% python3 -q
>>> import numpy as np
>>> np.set_printoptions(suppress=True, linewidth=160)
>>> A = np.array([[0, 0, 0, 0, 0, 0, 0],
...     [0, 4, 0, 0, 0, 0, 0],
...     [0, 0, 0, 0, 0, 2, 0],
...     [0, 0, 0, 0, 0, 0, 4],
...     [3, 0, 0, 0, 0, 0, 0],
...     [0, 0, 3, 0, 0, 0, 0],
...     [0, 0, 0, 1, 0, 0, 0]])
>>> r = np.linalg.matrix_rank(A)
>>> r
np.int64(6)
>>> null = np.linalg.svd(A)[2][r:].T
>>> A @ null
array([[0.],
       [0.],
       [0.],
       [0.],
       [0.],
       [0.],
       [0.]])
>>> [int(np.linalg.matrix_rank(np.delete(A, i, axis=0))) for i in range(7)]
[6, 5, 5, 5, 5, 5, 5]
>>> np.allclose(A @ null, 0)
True
>>> null.shape
(7, 1)
>>> [int(np.linalg.matrix_rank(A[:, :j + 1])) for j in range(7)]
[1, 2, 3, 4, 4, 5, 6]
>>> null @ null.T
array([[0., 0., 0., 0., 0., 0., 0.],
       [0., 0., 0., 0., 0., 0., 0.],
       [0., 0., 0., 0., 0., 0., 0.],
       [0., 0., 0., 0., 0., 0., 0.],
       [0., 0., 0., 0., 1., 0., 0.],
       [0., 0., 0., 0., 0., 0., 0.],
       [0., 0., 0., 0., 0., 0., 0.]])
>>> np.linalg.matrix_rank(A.T @ A), np.linalg.matrix_rank(A @ A.T)
(np.int64(6), np.int64(6))
>>> null[:, 0] / null[np.abs(null[:, 0]).round(6).argmax(), 0]
array([0., 0., 0., 0., 1., 0., 0.])
>>> np.linalg.matrix_rank(A, rtol=0.1)
np.int64(6)
>>> np.argsort(-np.linalg.norm(A, axis=0).round(6), kind="stable")[:3]
array([1, 6, 0])
>>> np.linalg.cond(A) > 100
np.True_
>>> print(np.allclose(A, A.T))
False
>>> np.linalg.matrix_power(A, 2)
array([[ 0,  0,  0,  0,  0,  0,  0],
       [ 0, 16,  0,  0,  0,  0,  0],
       [ 0,  0,  6,  0,  0,  0,  0],
       [ 0,  0,  0,  4,  0,  0,  0],
       [ 0,  0,  0,  0,  0,  0,  0],
       [ 0,  0,  0,  0,  0,  6,  0],
       [ 0,  0,  0,  0,  0,  0,  4]])
>>> round(np.abs(np.linalg.eigvals(A)).max(), 3)
np.float64(4.0)
>>> (A - A.T) / 2
array([[ 0. ,  0. ,  0. ,  0. , -1.5,  0. ,  0. ],
       [ 0. ,  0. ,  0. ,  0. ,  0. ,  0. ,  0. ],
       [ 0. ,  0. ,  0. ,  0. ,  0. , -0.5,  0. ],
       [ 0. ,  0. ,  0. ,  0. ,  0. ,  0. ,  1.5],
       [ 1.5,  0. ,  0. ,  0. ,  0. ,  0. ,  0. ],
       [ 0. ,  0. ,  0.5,  0. ,  0. ,  0. ,  0. ],
       [ 0. ,  0. ,  0. , -1.5,  0. ,  0. ,  0. ]])
>>> print(np.round(np.sort(np.abs(np.linalg.eigvals(A))), 3))
[0.    0.    2.    2.    2.449 2.449 4.   ]
>>> print(np.trace(A))
4
